$ python3 -q
>>> import numpy as np
>>> from numpy import linalg as LA
>>> np.set_printoptions(suppress=True, linewidth=200)
>>> feats = np.load("dump.npy")
>>> print(feats)
[[0 0 0]
 [0 0 0]
 [0 0 2]
 [0 0 0]]
>>> print(np.round(feats @ LA.pinv(feats) @ feats, 3))
[[0. 0. 0.]
 [0. 0. 0.]
 [0. 0. 2.]
 [0. 0. 0.]]
>>> print(np.unique(feats.round(6), axis=0).shape)
(2, 3)
>>> print(np.allclose(feats[:-1].T @ LA.lstsq(feats[:-1].T, feats[-1])[0], feats[-1]))
True
>>> print(LA.lstsq(feats[:-1].T, feats[-1])[2])
1
>>> print(np.abs(np.diag(LA.qr(feats)[1])) > 1e-9)
[False False  True]
>>> print(feats.sum(axis=1))
[0 0 2 0]
>>> print(np.count_nonzero(feats))
1
>>> print(np.diff(feats, axis=0))
[[ 0  0  0]
 [ 0  0  2]
 [ 0  0 -2]]
>>> print(round(LA.norm(feats), 3))
2.0
>>> print(feats - feats[0])
[[0 0 0]
 [0 0 0]
 [0 0 2]
 [0 0 0]]
>>> np.zeros(4, 3)
Traceback (most recent call last):
  File "<python-input-15>", line 1, in <module>
    np.zeros(4, 3)
    ~~~~~~~~^^^^^^
TypeError: Cannot interpret '3' as a data type
>>> print(np.unravel_index(np.abs(feats).argmax(), feats.shape))
(np.int64(2), np.int64(2))
>>> print(np.abs(feats).max())
2
>>> print(feats.shape)
(4, 3)
>>> print(np.argsort(-LA.norm(feats, axis=0).round(6), kind="stable")[:3])
[2 0 1]
>>> K = np.loadtxt("case9.csv", delimiter=",")
>>> print(K)
[[ 0.289  0.336 -1.288 -1.147  0.294 -1.566  0.471 -0.487]
 [-0.585  0.689 -0.039 -0.136  0.34  -0.565 -0.645 -0.507]
 [ 0.507  0.339  0.115 -0.844 -0.348 -1.245 -0.256 -0.499]
 [ 0.67  -0.646 -1.739 -0.381  0.7   -0.871 -0.349 -1.697]
 [-0.351 -0.619  0.009 -0.058 -0.39  -0.596  0.424  0.603]
 [ 1.225  0.853  1.246  0.735 -0.094 -0.441  0.802 -0.384]
 [ 0.132 -0.328 -2.844 -1.015  1.627  0.078 -1.94   0.156]
 [ 0.163 -1.527  0.333  1.084  0.642  1.573  0.319 -0.425]]
>>> u, v = K[7], K[1]
>>> print(round(float(u @ u), 3))
6.813
>>> print(np.round(u @ v, 3))
-1.969
>>> p = (u @ v) / (u @ u) * u
>>> print(p.round(3))
[-0.047  0.441 -0.096 -0.313 -0.186 -0.455 -0.092  0.123]
>>> print(LA.matrix_rank(np.outer(u, v)))
1
>>> print(round(float((v - p) @ u), 3))
0.0
>>> print(round(LA.norm(u + v) ** 2 + LA.norm(u - v) ** 2, 3))
17.516
>>> print(K.reshape(2, -1))
[[ 0.289  0.336 -1.288 -1.147  0.294 -1.566  0.471 -0.487 -0.585  0.689 -0.039 -0.136  0.34  -0.565 -0.645 -0.507  0.507  0.339  0.115 -0.844 -0.348 -1.245 -0.256 -0.499  0.67  -0.646 -1.739 -0.381
   0.7   -0.871 -0.349 -1.697]
 [-0.351 -0.619  0.009 -0.058 -0.39  -0.596  0.424  0.603  1.225  0.853  1.246  0.735 -0.094 -0.441  0.802 -0.384  0.132 -0.328 -2.844 -1.015  1.627  0.078 -1.94   0.156  0.163 -1.527  0.333  1.084
   0.642  1.573  0.319 -0.425]]
>>> T = K.reshape(8, 2, -1)
>>> print(T.shape)
(8, 2, 4)
>>> print(T[:, 0])
[[ 0.289  0.336 -1.288 -1.147]
 [-0.585  0.689 -0.039 -0.136]
 [ 0.507  0.339  0.115 -0.844]
 [ 0.67  -0.646 -1.739 -0.381]
 [-0.351 -0.619  0.009 -0.058]
 [ 1.225  0.853  1.246  0.735]
 [ 0.132 -0.328 -2.844 -1.015]
 [ 0.163 -1.527  0.333  1.084]]
>>> print(np.swapaxes(T, 1, 2)[0])
[[ 0.289  0.294]
 [ 0.336 -1.566]
 [-1.288  0.471]
 [-1.147 -0.487]]
>>> print(T.transpose(1, 0, 2))
[[[ 0.289  0.336 -1.288 -1.147]
  [-0.585  0.689 -0.039 -0.136]
  [ 0.507  0.339  0.115 -0.844]
  [ 0.67  -0.646 -1.739 -0.381]
  [-0.351 -0.619  0.009 -0.058]
  [ 1.225  0.853  1.246  0.735]
  [ 0.132 -0.328 -2.844 -1.015]
  [ 0.163 -1.527  0.333  1.084]]

 [[ 0.294 -1.566  0.471 -0.487]
  [ 0.34  -0.565 -0.645 -0.507]
  [-0.348 -1.245 -0.256 -0.499]
  [ 0.7   -0.871 -0.349 -1.697]
  [-0.39  -0.596  0.424  0.603]
  [-0.094 -0.441  0.802 -0.384]
  [ 1.627  0.078 -1.94   0.156]
  [ 0.642  1.573  0.319 -0.425]]]
